In [1]: import numpy as np

In [2]: from numpy import linalg as LA

In [3]: np.set_printoptions(suppress=True, linewidth=140)

In [4]: A = np.load("a.npy")

In [5]: A
Out[5]: 
array([[ 9,  2,  1],
       [ 0,  0,  0],
       [ 5,  9,  2],
       [ 3,  8,  6],
       [12, 10,  7],
       [ 9,  2,  1],
       [ 0,  0,  0],
       [ 0,  0,  0],
       [ 3,  8,  6],
       [ 5,  9,  2],
       [ 5,  9,  2],
       [12, 10,  7],
       [ 3,  8,  6],
       [ 0,  0,  0],
       [ 0,  0,  0],
       [ 9,  2,  1],
       [ 5,  9,  2],
       [ 0,  0,  0],
       [ 9,  2,  1],
       [14, 11,  3],
       [ 0,  0,  0],
       [ 0,  0,  0],
       [ 5,  9,  2],
       [ 9,  2,  1],
       [14, 11,  3],
       [ 0,  0,  0],
       [ 0,  0,  0]])

In [6]: Xs = (A - A.mean(axis=0)) / A.std(axis=0)

In [7]: np.argwhere(np.abs(Xs) > 2)
Out[7]: 
array([[ 4,  2],
       [11,  2]])

In [8]: np.round(Xs.std(axis=0), 2)
Out[8]: array([1., 1., 1.])

In [9]: coef = LA.lstsq(np.delete(Xs, 2, axis=1), Xs[:, 2])[0]

In [10]: np.round(1 - np.var(Xs[:, 2] - np.delete(Xs, 2, axis=1) @ coef), 2)
Out[10]: np.float64(0.6)

In [11]: vec = np.array([0, 1, 0])

In [12]: target = A @ vec

In [13]: target
Out[13]: array([ 2,  0,  9,  8, 10,  2,  0,  0,  8,  9,  9, 10,  8,  0,  0,  2,  9,  0,  2, 11,  0,  0,  9,  2, 11,  0,  0])

In [14]: np.round(LA.pinv(A) @ A, 2) + 0
Out[14]: 
array([[1., 0., 0.],
       [0., 1., 0.],
       [0., 0., 1.]])

In [15]: np.round(LA.lstsq(A, target)[0], 2) + 0
Out[15]: array([0., 1., 0.])

In [16]: rng = np.random.default_rng(58)

In [17]: target = target + 0.02 * rng.normal(size=27)

In [18]: target.round(2) + 0
Out[18]: 
array([ 1.99,  0.  ,  8.96,  7.97,  9.98,  2.  ,  0.01,  0.  ,  7.99,  8.99,  9.  ,  9.99,  7.98, -0.01,  0.  ,  1.99,  8.98,  0.  ,  2.01,
       10.99, -0.01,  0.  ,  9.02,  1.97, 10.99,  0.04, -0.01])

In [19]: coef, *_ = LA.lstsq(A, target)

In [20]: round(float(LA.norm(target - A @ coef)), 2)
Out[20]: 0.08

In [21]: coef.round()
Out[21]: array([-0.,  1., -0.])
